% python3 -q
>>> import numpy as np
>>> from numpy import linalg as LA
>>> np.set_printoptions(precision=2, suppress=True, linewidth=160, floatmode="fixed")
>>> X = np.load("layer12.npy")
>>> X.round(2) + 0
array([[ 0.45, -0.31, -0.13, -0.36, -0.04],
       [-0.31,  0.22,  0.09,  0.25,  0.03],
       [-0.13,  0.09,  0.04,  0.11,  0.01],
       [-0.36,  0.25,  0.11,  0.29,  0.04],
       [-0.04,  0.03,  0.01,  0.04,  0.00]])
>>> # applying it twice changes nothing
>>> LA.matrix_rank(X, rtol=0.1)
np.int64(1)
>>> np.argsort(-LA.norm(X, axis=0).round(6), kind="stable")[:3]
array([0, 3, 1])
>>> x = np.array([-3, -3, -3, -2, 1])
>>> np.round((x - X @ x) @ (X @ x), 2)
np.float64(0.0)
>>> np.trace(X)
np.float64(1.0)
>>> w, vecs = LA.eigh(X)
>>> np.round(vecs @ np.diag(w) @ vecs.T, 2) + 0
array([[ 0.45, -0.31, -0.13, -0.36, -0.04],
       [-0.31,  0.22,  0.09,  0.25,  0.03],
       [-0.13,  0.09,  0.04,  0.11,  0.01],
       [-0.36,  0.25,  0.11,  0.29,  0.04],
       [-0.04,  0.03,  0.01,  0.04,  0.00]])
>>> np.round(LA.eigvalsh(X @ X), 2) + 0
array([0.00, 0.00, 0.00, 0.00, 1.00])
>>> (w > 1e-8).sum(), (w < -1e-8).sum()
(np.int64(1), np.int64(0))
>>> np.unique(w.round(6) + 0, return_counts=True)[1]
array([4, 1])
>>> np.abs(vecs[:, -1]).round(6).argmax()
np.int64(0)
>>> round(w.sum(), 2), np.trace(X)
(np.float64(1.0), np.float64(1.0))
>>> LA.eigvalsh(X + 2 * np.eye(5))
array([2.00, 2.00, 2.00, 2.00, 3.00])
>>> np.round(vecs.T @ X @ vecs, 2) + 0
array([[0.00, 0.00, 0.00, 0.00, 0.00],
       [0.00, 0.00, 0.00, 0.00, 0.00],
       [0.00, 0.00, 0.00, 0.00, 0.00],
       [0.00, 0.00, 0.00, 0.00, 0.00],
       [0.00, 0.00, 0.00, 0.00, 1.00]])
>>> t = np.radians(30)
>>> R = np.eye(5)
>>> R[4, 4] = R[2, 2] = np.cos(t)
>>> R[4, 2], R[2, 4] = -np.sin(t), np.sin(t)
>>> R
array([[ 1.00,  0.00,  0.00,  0.00,  0.00],
       [ 0.00,  1.00,  0.00,  0.00,  0.00],
       [ 0.00,  0.00,  0.87,  0.00,  0.50],
       [ 0.00,  0.00,  0.00,  1.00,  0.00],
       [ 0.00,  0.00, -0.50,  0.00,  0.87]])
>>> M2 = X @ R.T
>>> np.round(np.abs(M2 - X).max(axis=0), 2) + 0
array([0.00, 0.00, 0.00, 0.00, 0.07])
>>> np.round(LA.svd(X, compute_uv=False), 2) + 0, np.round(LA.svd(M2, compute_uv=False), 2) + 0
(array([1.00, 0.00, 0.00, 0.00, 0.00]), array([1.00, 0.00, 0.00, 0.00, 0.00]))
>>> round(LA.det(R), 2), np.round(np.trace(R), 2)
(np.float64(1.0), np.float64(4.73))
>>> data = np.array([[3, 3, 3, 3, 3],
...     [3, 6, 6, 6, 6],
...     [3, 6, 9, 9, 9],
...     [3, 6, 9, 12, 12],
...     [3, 6, 9, 12, 15]])
>>> # symmetric, so the eigenvalues are real
>>> Lm = LA.cholesky(data)
>>> np.diag(Lm) ** 2
array([3.00, 3.00, 3.00, 3.00, 3.00])
>>> Lm @ Lm.T
array([[ 3.00,  3.00,  3.00,  3.00,  3.00],
       [ 3.00,  6.00,  6.00,  6.00,  6.00],
       [ 3.00,  6.00,  9.00,  9.00,  9.00],
       [ 3.00,  6.00,  9.00, 12.00, 12.00],
       [ 3.00,  6.00,  9.00, 12.00, 15.00]])
>>> Lm
array([[1.73, 0.00, 0.00, 0.00, 0.00],
       [1.73, 1.73, 0.00, 0.00, 0.00],
       [1.73, 1.73, 1.73, 0.00, 0.00],
       [1.73, 1.73, 1.73, 1.73, 0.00],
       [1.73, 1.73, 1.73, 1.73, 1.73]])
>>> M2 = LA.inv(data)
>>> (np.abs(M2) > 1e-9).astype(int)
array([[1, 1, 0, 0, 0],
       [1, 1, 1, 0, 0],
       [0, 1, 1, 1, 0],
       [0, 0, 1, 1, 1],
       [0, 0, 0, 1, 1]])
>>> np.allclose(M2, data.T)
False
>>> np.round(LA.det(data) * M2, 2) + 0
array([[162.00, -81.00,   0.00,   0.00,   0.00],
       [-81.00, 162.00, -81.00,   0.00,   0.00],
       [  0.00, -81.00, 162.00, -81.00,   0.00],
       [  0.00,   0.00, -81.00, 162.00, -81.00],
       [  0.00,   0.00,   0.00, -81.00,  81.00]])
>>> M2.round(2) + 0
array([[ 0.67, -0.33,  0.00,  0.00,  0.00],
       [-0.33,  0.67, -0.33,  0.00,  0.00],
       [ 0.00, -0.33,  0.67, -0.33,  0.00],
       [ 0.00,  0.00, -0.33,  0.67, -0.33],
       [ 0.00,  0.00,  0.00, -0.33,  0.33]])
>>> LA.inv(M2)
array([[ 3.00,  3.00,  3.00,  3.00,  3.00],
       [ 3.00,  6.00,  6.00,  6.00,  6.00],
       [ 3.00,  6.00,  9.00,  9.00,  9.00],
       [ 3.00,  6.00,  9.00, 12.00, 12.00],
       [ 3.00,  6.00,  9.00, 12.00, 15.00]])
